In [1]: import numpy as np

In [2]: np.set_printoptions(suppress=True, linewidth=160)

In [3]: data = np.load("m.npy")

In [4]: print(data)
[[  5.832  -2.168  -1.     -0.667   8.     -7.333  -7.832   6.832   8.168]
 [ -0.689  -8.689  -1.     -3.275   8.     -4.725  -1.311   0.311  14.689]
 [ -2.473 -10.473  -1.     -3.989   8.     -4.011   0.473  -1.473  16.473]
 [ -0.396  -8.396  -1.     -3.158   8.     -4.842  -1.604   0.604  14.396]
 [ -1.875  -9.875  -1.     -3.75    8.     -4.25   -0.125  -0.875  15.875]
 [  8.353   0.353  -1.      0.341   8.     -8.341 -10.353   9.353   5.647]
 [ -0.88   -8.88   -1.     -3.352   8.     -4.648  -1.12    0.12   14.88 ]
 [  2.776  -5.224  -1.     -1.889   8.     -6.111  -4.776   3.776  11.224]
 [  3.74   -4.26   -1.     -1.504   8.     -6.496  -5.74    4.74   10.26 ]
 [  7.453  -0.547  -1.     -0.019   8.     -7.981  -9.453   8.453   6.547]
 [  0.365  -7.635  -1.     -2.854   8.     -5.146  -2.365   1.365  13.635]
 [ 12.402   4.402  -1.      1.961   8.     -9.961 -14.402  13.402   1.598]
 [ -0.304  -8.304  -1.     -3.122   8.     -4.878  -1.696   0.696  14.304]
 [ -0.31   -8.31   -1.     -3.124   8.     -4.876  -1.69    0.69   14.31 ]
 [  9.496   1.496  -1.      0.798   8.     -8.798 -11.496  10.496   4.504]
 [  7.349  -0.651  -1.     -0.061   8.     -7.939  -9.349   8.349   6.651]
 [  5.21   -2.79   -1.     -0.916   8.     -7.084  -7.21    6.21    8.79 ]
 [  6.247  -1.753  -1.     -0.501   8.     -7.499  -8.247   7.247   7.753]
 [ 13.02    5.02   -1.      2.208   8.    -10.208 -15.02   14.02    0.98 ]
 [  4.51   -3.49   -1.     -1.196   8.     -6.804  -6.51    5.51    9.49 ]
 [  3.105  -4.895  -1.     -1.758   8.     -6.242  -5.105   4.105  10.895]
 [  7.922  -0.078  -1.      0.169   8.     -8.169  -9.922   8.922   6.078]
 [ 13.923   5.923  -1.      2.569   8.    -10.569 -15.923  14.923   0.077]
 [  7.32   -0.68   -1.     -0.072   8.     -7.928  -9.32    8.32    6.68 ]
 [  8.059   0.059  -1.      0.224   8.     -8.224 -10.059   9.059   5.941]
 [ 10.226   2.226  -1.      1.09    8.     -9.09  -12.226  11.226   3.774]
 [  7.097  -0.903  -1.     -0.161   8.     -7.839  -9.097   8.097   6.903]
 [  1.625  -6.375  -1.     -2.35    8.     -5.65   -3.625   2.625  12.375]
 [ -1.357  -9.357  -1.     -3.543   8.     -4.457  -0.643  -0.357  15.357]
 [ 13.61    5.61   -1.      2.444   8.    -10.444 -15.61   14.61    0.39 ]
 [  5.76   -2.24   -1.     -0.696   8.     -7.304  -7.76    6.76    8.24 ]
 [ 11.626   3.626  -1.      1.65    8.     -9.65  -13.626  12.626   2.374]]

In [5]: print(np.abs(np.diag(np.linalg.qr(data)[1])) > 1e-9)
[ True  True False  True False False False False False]

In [6]: print(np.allclose(data[:-1].T @ np.linalg.lstsq(data[:-1].T, data[-1])[0], data[-1]))
True

In [7]: print(np.linalg.lstsq(data[:-1].T, data[-1])[2])
3
